% python3 -q
>>> import numpy as np
>>> np.set_printoptions(precision=2, suppress=True, linewidth=140)
>>> data = np.load("run9.npy")
>>> data
array([[ -1,   0,   1,   2,   3,   4,   5,   6,   7,   8],
       [  9,  10,  11,  12,  13,  14,  15,  16,  17,  18],
       [ 19,  20,  21,  22,  23,  24,  25,  26,  27,  28],
       [ 29,  30,  31,  32,  33,  34,  35,  36,  37,  38],
       [ 39,  40,  41,  42,  43,  44,  45,  46,  47,  48],
       [ 49,  50,  51,  52,  53,  54,  55,  56,  57,  58],
       [ 59,  60,  61,  62,  63,  64,  65,  66,  67,  68],
       [ 69,  70,  71,  72,  73,  74,  75,  76,  77,  78],
       [ 79,  80,  81,  82,  83,  84,  85,  86,  87,  88],
       [ 89,  90,  91,  92,  93,  94,  95,  96,  97,  98],
       [ 99, 100, 101, 102, 103, 104, 105, 106, 107, 108]])
>>> rank = np.linalg.matrix_rank(data)
>>> rank
np.int64(2)
>>> null = np.linalg.svd(data)[2][rank:].T
>>> np.allclose(data @ null, 0)
True
>>> np.linalg.matrix_rank(data.T @ data), np.linalg.matrix_rank(data @ data.T)
(np.int64(2), np.int64(2))
>>> [int(np.linalg.matrix_rank(data[:i])) for i in range(1, len(data) + 1)]
[1, 2, 2, 2, 2, 2, 2, 2, 2, 2, 2]
>>> [int(np.linalg.matrix_rank(data[:, :j + 1])) for j in range(10)]
[1, 2, 2, 2, 2, 2, 2, 2, 2, 2]
>>> U, s, VT = np.linalg.svd(data)
>>> s.round(2) + 0
array([652.32,  15.32,   0.  ,   0.  ,   0.  ,   0.  ,   0.  ,   0.  ,   0.  ,   0.  ])
>>> np.argmax(s[:-1] / (s[1:] + 1e-6)) + 1
np.int64(2)
>>> B = U[:, :2] @ np.diag(s[:2]) @ VT[:2]
>>> B.round(2) + 0
array([[ -1.,   0.,   1.,   2.,   3.,   4.,   5.,   6.,   7.,   8.],
       [  9.,  10.,  11.,  12.,  13.,  14.,  15.,  16.,  17.,  18.],
       [ 19.,  20.,  21.,  22.,  23.,  24.,  25.,  26.,  27.,  28.],
       [ 29.,  30.,  31.,  32.,  33.,  34.,  35.,  36.,  37.,  38.],
       [ 39.,  40.,  41.,  42.,  43.,  44.,  45.,  46.,  47.,  48.],
       [ 49.,  50.,  51.,  52.,  53.,  54.,  55.,  56.,  57.,  58.],
       [ 59.,  60.,  61.,  62.,  63.,  64.,  65.,  66.,  67.,  68.],
       [ 69.,  70.,  71.,  72.,  73.,  74.,  75.,  76.,  77.,  78.],
       [ 79.,  80.,  81.,  82.,  83.,  84.,  85.,  86.,  87.,  88.],
       [ 89.,  90.,  91.,  92.,  93.,  94.,  95.,  96.,  97.,  98.],
       [ 99., 100., 101., 102., 103., 104., 105., 106., 107., 108.]])
>>> np.linalg.matrix_rank(B)
np.int64(2)
>>> np.round(np.linalg.norm(data - B) / np.linalg.norm(data), 2)
np.float64(0.0)
